% python3 -q
>>> import numpy as np
>>> np.set_printoptions(precision=1, suppress=True, linewidth=200, floatmode="fixed")
>>> data = np.loadtxt("x.csv", delimiter=",")
>>> data
array([[ 0.3, -1.5,  0.2,  0.7,  1.2,  0.9,  0.0,  0.1,  0.0, -0.4, -0.3],
       [ 0.2, -1.3,  0.5,  0.5,  1.2,  0.6,  0.5, -0.1,  0.2, -0.3, -0.1],
       [ 0.2,  0.3, -1.0,  0.2,  0.9,  0.3,  0.1, -2.4, -0.2, -0.2, -0.1],
       [ 1.0, -0.9,  0.7,  0.4, -1.4, -0.3,  0.9, -1.8,  1.4,  1.6, -1.3],
       [ 0.8, -0.1,  0.4,  1.9, -0.5, -1.0, -0.8,  0.2, -0.1,  0.0, -0.2],
       [ 1.4, -2.3, -0.5, -1.4, -0.4,  1.4,  0.2, -0.1,  0.6, -0.9,  1.2],
       [ 2.3,  1.1,  1.9,  2.6, -0.9, -0.8,  0.8, -0.5,  0.4,  0.8,  0.6],
       [ 0.6,  0.0, -1.9,  0.9,  0.7, -1.6,  0.9,  0.1,  0.0,  0.1,  1.0]])
>>> B = data / np.sqrt((data ** 2).mean(axis=1, keepdims=True))
>>> np.linalg.matrix_rank(B) == np.linalg.matrix_rank(data)
np.True_
>>> B[2]
array([ 0.2,  0.4, -1.2,  0.2,  1.1,  0.4,  0.1, -2.8, -0.2, -0.2, -0.1])
>>> x0 = np.array([-1, 3, -2, -3, 0, 3, 0, 3, 0, 3, -1])
>>> (data * x0).sum(axis=1)
array([ -5.2,  -5.9,  -4.7,  -6.5,  -9.8,  -3.1, -12.7,  -4.7])
>>> data @ np.eye(11)[6]
array([ 0.0,  0.5,  0.1,  0.9, -0.8,  0.2,  0.8,  0.9])
>>> (data @ x0).argmax()
np.int64(5)
>>> np.sign((data @ x0).round(6))
array([-1.0, -1.0, -1.0, -1.0, -1.0, -1.0, -1.0, -1.0])
>>> x0 = np.array([1, 3, 3, 2, -3, -3, 1, 2, 3, -3, -3])
>>> a = np.maximum(data @ x0, 0)
>>> data.T @ a
array([ 57.1,  13.0,  43.7,  69.4, -31.2, -26.7,  13.0, -19.6,  16.0,  25.8,   0.1])
>>> np.maximum(data @ x0, 0) - np.maximum(-data @ x0, 0)
array([ -6.2,  -4.5,  -9.5,   6.9,   9.9, -11.9,  18.4,  -2.8])
>>> np.flatnonzero(a > 1e-9)
array([3, 4, 6])
>>> np.tanh(data @ x0)
array([-1.0, -1.0, -1.0,  1.0,  1.0, -1.0,  1.0, -1.0])
>>> data * (a > 1e-9)[:, None]
array([[ 0.0, -0.0,  0.0,  0.0,  0.0,  0.0,  0.0,  0.0,  0.0, -0.0, -0.0],
       [ 0.0, -0.0,  0.0,  0.0,  0.0,  0.0,  0.0, -0.0,  0.0, -0.0, -0.0],
       [ 0.0,  0.0, -0.0,  0.0,  0.0,  0.0,  0.0, -0.0, -0.0, -0.0, -0.0],
       [ 1.0, -0.9,  0.7,  0.4, -1.4, -0.3,  0.9, -1.8,  1.4,  1.6, -1.3],
       [ 0.8, -0.1,  0.4,  1.9, -0.5, -1.0, -0.8,  0.2, -0.1,  0.0, -0.2],
       [ 0.0, -0.0, -0.0, -0.0, -0.0,  0.0,  0.0, -0.0,  0.0, -0.0,  0.0],
       [ 2.3,  1.1,  1.9,  2.6, -0.9, -0.8,  0.8, -0.5,  0.4,  0.8,  0.6],
       [ 0.0,  0.0, -0.0,  0.0,  0.0, -0.0,  0.0,  0.0,  0.0,  0.0,  0.0]])
